$ ipython --no-banner

In [1]: import numpy as np

In [2]: np.set_printoptions(precision=2, suppress=True, linewidth=160, floatmode="fixed")

In [3]: tidy = lambda a: np.round(a, 2) + 0

In [4]: A = np.load("sample9.npy")

In [5]: A
Out[5]: 
array([[7.00, 3.00, 1.00, 3.00],
       [0.00, 0.00, 3.00, 3.00],
       [0.00, 3.00, 3.00, 5.00],
       [0.00, 4.00, 0.00, 2.00]])

In [6]: rng = np.random.default_rng(966260)

In [7]: idx = rng.permutation(4)

In [8]: idx
Out[8]: array([2, 3, 0, 1])

In [9]: A2 = A[idx][:, idx]

In [10]: np.trace(A2)
Out[10]: np.float64(12.0)

In [11]: np.allclose(A2, A)
Out[11]: False

In [12]: tidy(np.linalg.det(A2)), tidy(np.linalg.det(A[idx]))
Out[12]: (np.float64(42.0), np.float64(42.0))

In [13]: print(tidy(np.linalg.matrix_power(A, 3)))
[[343.00 368.00 214.00 432.00]
 [  0.00 111.00  90.00 150.00]
 [  0.00 190.00 141.00 245.00]
 [  0.00 100.00  60.00 116.00]]

In [14]: assert A == A.T
Traceback (most recent call last):
  Cell In[14], line 1
    assert A == A.T
ValueError: The truth value of an array with more than one element is ambiguous. Use a.any() or a.all()


In [15]: np.linalg.determinant(A)
Traceback (most recent call last):
  Cell In[15], line 1
    np.linalg.determinant(A)
AttributeError: module 'numpy.linalg' has no attribute 'determinant'


In [16]: np.trace(A)
Out[16]: np.float64(12.0)

In [17]: arr = np.array([[-0.82, -1.25, 2.51, -1.4],
    ...:     [0.65, -0.82, -0.04, 0.63],
    ...:     [1.32, -5.92, 1.76, 3.81],
    ...:     [-2.66, 4.92, -0.16, -4.31],
    ...:     [-0.16, -1.42, 1.1, 0.53],
    ...:     [-0.61, -1.23, 1.59, -0.32],
    ...:     [1.64, -0.15, -0.99, 0.91],
    ...:     [2.88, -9.03, 2.77, 5.33],
    ...:     [0.95, -2.23, 0.32, 1.44],
    ...:     [-1.78, 5.68, -1.31, -3.89],
    ...:     [-3.71, 11.66, -2.6, -7.91],
    ...:     [-0.23, -1.49, 0.79, 0.6],
    ...:     [4.63, -4.99, -1.37, 5.63]])

In [18]: arr
Out[18]: 
array([[-0.82, -1.25,  2.51, -1.40],
       [ 0.65, -0.82, -0.04,  0.63],
       [ 1.32, -5.92,  1.76,  3.81],
       [-2.66,  4.92, -0.16, -4.31],
       [-0.16, -1.42,  1.10,  0.53],
       [-0.61, -1.23,  1.59, -0.32],
       [ 1.64, -0.15, -0.99,  0.91],
       [ 2.88, -9.03,  2.77,  5.33],
       [ 0.95, -2.23,  0.32,  1.44],
       [-1.78,  5.68, -1.31, -3.89],
       [-3.71, 11.66, -2.60, -7.91],
       [-0.23, -1.49,  0.79,  0.60],
       [ 4.63, -4.99, -1.37,  5.63]])

In [19]: idx = rng.permutation(4)

In [20]: A2 = arr[:, idx] * rng.choice([-1, 1], 4)

In [21]: print(A2)
[[-1.25 -1.40  0.82 -2.51]
 [-0.82  0.63 -0.65  0.04]
 [-5.92  3.81 -1.32 -1.76]
 [ 4.92 -4.31  2.66  0.16]
 [-1.42  0.53  0.16 -1.10]
 [-1.23 -0.32  0.61 -1.59]
 [-0.15  0.91 -1.64  0.99]
 [-9.03  5.33 -2.88 -2.77]
 [-2.23  1.44 -0.95 -0.32]
 [ 5.68 -3.89  1.78  1.31]
 [11.66 -7.91  3.71  2.60]
 [-1.49  0.60  0.23 -0.79]
 [-4.99  5.63 -4.63  1.37]]

In [22]: left, _, Vt = np.linalg.svd(arr.T @ A2)

In [23]: tidy(np.linalg.lstsq(arr, A2)[0])
Out[23]: 
array([[ 0.00,  0.00, -1.00,  0.00],
       [ 1.00,  0.00,  0.00,  0.00],
       [ 0.00,  0.00,  0.00, -1.00],
       [ 0.00,  1.00,  0.00,  0.00]])

In [24]: print(idx)
[1 3 0 2]

In [25]: Xs = (arr - arr.mean(axis=0)) / arr.std(axis=0)

In [26]: tidy(Xs.std(axis=0))
Out[26]: array([1.00, 1.00, 1.00, 1.00])

In [27]: np.argwhere(np.abs(Xs) > 2)
Out[27]: 
array([[10,  1],
       [10,  3],
       [12,  0]])

In [28]: c = np.linalg.lstsq(np.delete(Xs, 3, axis=1), Xs[:, 3])[0]

In [29]: print(np.abs(c).argmax())
1

In [30]: tidy(c)
Out[30]: array([-0.11, -1.38, -0.46])

In [31]: data = np.load("data.npy")

In [32]: data
Out[32]: 
array([[-1.30,  0.40, -1.99, -4.38],
       [-2.46, -3.88, -1.93, -0.49],
       [ 0.69,  3.78, -1.67, -2.73],
       [ 4.43, -0.30,  2.04, -1.06],
       [ 3.25,  0.77, -2.69,  2.56],
       [ 0.54,  0.28,  1.92, -4.58],
       [ 1.55, -4.39,  1.80,  0.31],
       [ 0.40,  0.33,  4.76, -1.43],
       [-4.76, -0.95,  1.17,  0.34],
       [-0.49,  2.86,  4.04, -0.49],
       [-0.98, -4.71,  1.31, -0.41],
       [ 1.87, -1.68,  4.18,  1.07],
       [-0.68, -1.19, -1.81, -4.45],
       [-0.88,  2.44, -2.64,  3.36],
       [-1.33, -4.18, -2.30, -0.69],
       [-0.34,  0.35, -1.33,  4.79],
       [-0.82,  4.88, -0.68,  0.18],
       [-3.43, -1.93, -2.25,  2.12],
       [ 2.08,  1.66, -2.37, -3.50],
       [-0.93, -3.99,  1.57, -2.40]])

In [33]: cent = data[[10, 14]].astype(float)

In [34]: for _ in range(4):
    ...:     idx = np.linalg.norm(data[:, None] - cent, axis=-1).argmin(axis=1)
    ...:     cent = np.array([data[idx == j].mean(axis=0) for j in range(2)])
    ...: 

In [35]: idx
Out[35]: array([1, 1, 1, 0, 1, 0, 0, 0, 0, 0, 0, 0, 1, 1, 1, 1, 1, 1, 1, 0])

In [36]: np.bincount(idx)
Out[36]: array([ 9, 11])

In [37]: tidy(cent)
Out[37]: 
array([[ 0.18, -1.39,  2.53, -0.96],
       [-0.47,  0.28, -1.97, -0.29]])

In [38]: C2 = np.cov(data, rowvar=False)

In [39]: C2.shape
Out[39]: (4, 4)

In [40]: print(np.argwhere(np.triu(np.abs(np.corrcoef(data.T)) > 0.8, 1)))
[]

In [41]: tidy(np.corrcoef(data[:, 1], data[:, 3])[0, 1])
Out[41]: np.float64(0.0)

In [42]: tidy(np.corrcoef(data.T))
Out[42]: 
array([[ 1.00,  0.20,  0.20, -0.08],
       [ 0.20,  1.00, -0.11,  0.00],
       [ 0.20, -0.11,  1.00, -0.10],
       [-0.08,  0.00, -0.10,  1.00]])

In [43]: print(tidy(np.linalg.eigvalsh(C2)[::-1]))
[8.41 7.59 6.01 3.65]

In [44]: print(tidy(data.std(axis=0)))
[2.11 2.74 2.44 2.54]

In [45]: tidy(np.median(data, axis=0))
Out[45]: array([-0.58, -0.01, -1.01, -0.49])

In [46]: x = np.array([0, 4, 3, -4])

In [47]: target = data @ x

In [48]: try:
    ...:     np.linalg.solve(data, target)
    ...: except np.linalg.LinAlgError as e:
    ...:     print(repr(e))
    ...: 
LinAlgError('Last 2 dimensions of the array must be square')

In [49]: tidy(np.linalg.lstsq(data, target)[0])
Out[49]: array([ 0.00,  4.00,  3.00, -4.00])

In [50]: tidy(np.linalg.pinv(data) @ data)
Out[50]: 
array([[1.00, 0.00, 0.00, 0.00],
       [0.00, 1.00, 0.00, 0.00],
       [0.00, 0.00, 1.00, 0.00],
       [0.00, 0.00, 0.00, 1.00]])

In [51]: target = target + 0.1 * rng.normal(size=20)

In [52]: print(tidy(target))
[ 13.24 -19.34  21.08   9.19 -15.28  25.14 -13.48  21.36  -1.63  25.62 -13.17   1.56   7.55 -11.48 -21.02 -21.75  16.86 -22.85  13.37  -1.62]

In [53]: c, *_ = np.linalg.lstsq(data, target)

In [54]: tidy(data.T @ (target - data @ c))
Out[54]: array([0.00, 0.00, 0.00, 0.00])

In [55]: tidy(c)
Out[55]: array([-0.02,  4.01,  3.01, -3.99])

In [56]: feats = np.loadtxt("x.csv", delimiter=",")

In [57]: feats
Out[57]: 
array([[0.00, 1.00, 1.00, 0.00, 1.00],
       [1.00, 0.00, 1.00, 0.00, 0.00],
       [1.00, 1.00, 0.00, 0.00, 1.00],
       [0.00, 0.00, 0.00, 0.00, 0.00],
       [1.00, 0.00, 1.00, 0.00, 0.00]])

In [58]: left, sv, Vt = np.linalg.svd(arr, full_matrices=False)

In [59]: np.abs(left[:, 0]).round(6).argmax()
Out[59]: np.int64(10)

In [60]: print(tidy(np.abs(Vt[0])))
[0.29 0.77 0.15 0.54]

In [61]: tidy(sv / sv[0])
Out[61]: array([1.00, 0.26, 0.05, 0.01])

In [62]: tidy(left.T @ arr @ Vt.T)
Out[62]: 
array([[24.01,  0.00,  0.00,  0.00],
       [ 0.00,  6.25,  0.00,  0.00],
       [ 0.00,  0.00,  1.31,  0.00],
       [ 0.00,  0.00,  0.00,  0.25]])

In [63]: tidy(left.T @ left)
Out[63]: 
array([[1.00, 0.00, 0.00, 0.00],
       [0.00, 1.00, 0.00, 0.00],
       [0.00, 0.00, 1.00, 0.00],
       [0.00, 0.00, 0.00, 1.00]])

In [64]: left.shape, sv.shape, Vt.shape
Out[64]: ((13, 4), (4,), (4, 4))

In [65]: tidy(sv)
Out[65]: array([24.01,  6.25,  1.31,  0.25])

In [66]: tidy(Vt @ Vt.T)
Out[66]: 
array([[1.00, 0.00, 0.00, 0.00],
       [0.00, 1.00, 0.00, 0.00],
       [0.00, 0.00, 1.00, 0.00],
       [0.00, 0.00, 0.00, 1.00]])

In [67]: np.allclose(left * sv @ Vt, arr)
Out[67]: True

In [68]: K = np.load("layer14.npy")

In [69]: K
Out[69]: 
array([[ 0,  0,  0,  0, -2],
       [ 0,  0, -3,  0,  0],
       [ 0,  3,  0,  0, -2],
       [ 0,  0,  0,  0,  0]])

In [70]: left, sv = np.linalg.svd(K)
Traceback (most recent call last):
  Cell In[70], line 1
    left, sv = np.linalg.svd(K)
ValueError: too many values to unpack (expected 2)


In [71]: left, sv, Vt = np.linalg.svd(K, full_matrices=False)

In [72]: np.allclose(left * sv @ Vt, K)
Out[72]: True

In [73]: tidy(sv / sv[0])
Out[73]: array([1.00, 0.79, 0.41, 0.00])

In [74]: print(left.shape, sv.shape, Vt.shape)
(4, 4) (4,) (4, 5)

In [75]: print(tidy(np.cumsum(sv ** 2) / np.sum(sv ** 2)))
[0.56 0.90 1.00 1.00]

In [76]: tidy(Vt @ Vt.T)
Out[76]: 
array([[1.00, 0.00, 0.00, 0.00],
       [0.00, 1.00, 0.00, 0.00],
       [0.00, 0.00, 1.00, 0.00],
       [0.00, 0.00, 0.00, 1.00]])

In [77]: np.abs(left[:, 0]).round(6).argmax()
Out[77]: np.int64(2)

In [78]: tidy(left.T @ K @ Vt.T)
Out[78]: 
array([[3.81, 0.00, 0.00, 0.00],
       [0.00, 3.00, 0.00, 0.00],
       [0.00, 0.00, 1.57, 0.00],
       [0.00, 0.00, 0.00, 0.00]])

In [79]: tidy(np.sqrt((sv ** 2).sum())), tidy(np.linalg.norm(K))
Out[79]: (np.float64(5.1), np.float64(5.1))

In [80]: F = np.load("test1.npy")

In [81]: F
Out[81]: 
array([[4.00, 1.00, 1.00, 1.00, 1.00],
       [1.00, 4.00, 1.00, 1.00, 1.00],
       [1.00, 1.00, 4.00, 1.00, 1.00],
       [1.00, 1.00, 1.00, 4.00, 1.00],
       [1.00, 1.00, 1.00, 1.00, 4.00]])

In [82]: x = np.ones(5)

In [83]: for _ in range(5):
    ...:     x = F @ x
    ...:     x /= np.linalg.norm(x)
    ...:     print(round(x @ F @ x, 2))
    ...: 
8.0
8.0
8.0
8.0
8.0

In [84]: tidy(np.linalg.eigvalsh(F)[-1])
Out[84]: np.float64(8.0)

In [85]: tidy(x)
Out[85]: array([0.45, 0.45, 0.45, 0.45, 0.45])

In [86]: x = np.array([1, 1, 3, 1, 0])

In [87]: target = F @ x

In [88]: c, lr = np.zeros(5), 1 / np.linalg.norm(F, 2) ** 2

In [89]: for i in range(30):
    ...:     c -= lr * F.T @ (F @ c - target)
    ...:     if i % 5 == 0: print(i, round(np.linalg.norm(F @ c - target), 2))
    ...: 
0 5.65
5 2.65
10 1.24
15 0.58
20 0.27
25 0.13

In [90]: tidy(c)
Out[90]: array([1.00, 1.00, 2.98, 1.00, 0.01])

In [91]: tidy(np.linalg.cond(F))
Out[91]: np.float64(2.67)

In [92]: q = F.astype(float).copy()

In [93]: for j in range(5):
    ...:     q[:, j] -= q[:, :j] @ (q[:, :j].T @ q[:, j])
    ...:     q[:, j] /= np.linalg.norm(q[:, j])
    ...: 

In [94]: tidy(q.T @ F)
Out[94]: 
array([[4.47, 2.46, 2.46, 2.46, 2.46],
       [0.00, 3.73, 1.33, 1.33, 1.33],
       [0.00, 0.00, 3.49, 0.91, 0.91],
       [0.00, 0.00, 0.00, 3.37, 0.70],
       [0.00, 0.00, 0.00, 0.00, 3.30]])

In [95]: print(tidy(q.T @ q))
[[1.00 0.00 0.00 0.00 0.00]
 [0.00 1.00 0.00 0.00 0.00]
 [0.00 0.00 1.00 0.00 0.00]
 [0.00 0.00 0.00 1.00 0.00]
 [0.00 0.00 0.00 0.00 1.00]]

In [96]: idx = rng.permutation(5)

In [97]: print(idx)
[0 2 1 3 4]

In [98]: A2 = F[idx][:, idx]

In [99]: tidy(np.sort(np.abs(np.linalg.eigvals(A2))))
Out[99]: array([3.00, 3.00, 3.00, 3.00, 8.00])

In [100]: tidy(np.linalg.det(A2)), tidy(np.linalg.det(F[idx]))
Out[100]: (np.float64(648.0), np.float64(-648.0))

In [101]: np.trace(A2)
Out[101]: np.float64(20.0)

In [102]: m1 = np.array([[0, 0, 3, 1, -2], [-2, 2, 3, 1, 1], [-2, 3, -2, 1, -1]])

In [103]: x = np.array([2, 0, -2, -2, 1])

In [104]: (m1 * x).sum(axis=1)
Out[104]: array([-10, -11,  -3])

In [105]: np.linalg.norm(m1 @ x) <= np.linalg.norm(m1, 2) * np.linalg.norm(x) + 1e-9
Out[105]: np.True_

In [106]: print(m1 @ (2 * x))
[-20 -22  -6]

In [107]: print((m1 @ x).argmax())
2

In [108]: x @ m1
Traceback (most recent call last):
  Cell In[108], line 1
    x @ m1
ValueError: matmul: Input operand 1 has a mismatch in its core dimension 0, with gufunc signature (n?,k),(k,m?)->(n?,m?) (size 3 is different from 5)


In [109]: m1 @ x
Out[109]: array([-10, -11,  -3])

In [110]: M = np.array([[1, 2, 2, 2], [3, 1, 0, 0], [0, 0, 0, 0], [0, 3, 2, 3], [2, 0, 0, 1]])

In [111]: M
Out[111]: 
array([[1, 2, 2, 2],
       [3, 1, 0, 0],
       [0, 0, 0, 0],
       [0, 3, 2, 3],
       [2, 0, 0, 1]])

In [112]: A2 = np.c_[M[:, :3] @ np.array([[1, 3, 0], [0, 0, 3], [0, 3, 2]]), np.array([2, -3, 3, 0, 1])]

In [113]: A2
Out[113]: 
array([[ 1,  9, 10,  2],
       [ 3,  9,  3, -3],
       [ 0,  0,  0,  3],
       [ 0,  6, 13,  0],
       [ 2,  6,  0,  1]])

In [114]: np.linalg.matrix_rank(A2)
Out[114]: np.int64(4)

In [115]: tidy(np.linalg.norm(np.linalg.qr(M)[0].T @ A2, axis=0) ** 2 / ((A2 ** 2).sum(axis=0) + 1e-12))
Out[115]: array([1.00, 1.00, 1.00, 0.61])

In [116]: tidy(np.linalg.norm(A2 - M @ np.linalg.lstsq(M, A2)[0], axis=0))
Out[116]: array([0.00, 0.00, 0.00, 3.00])
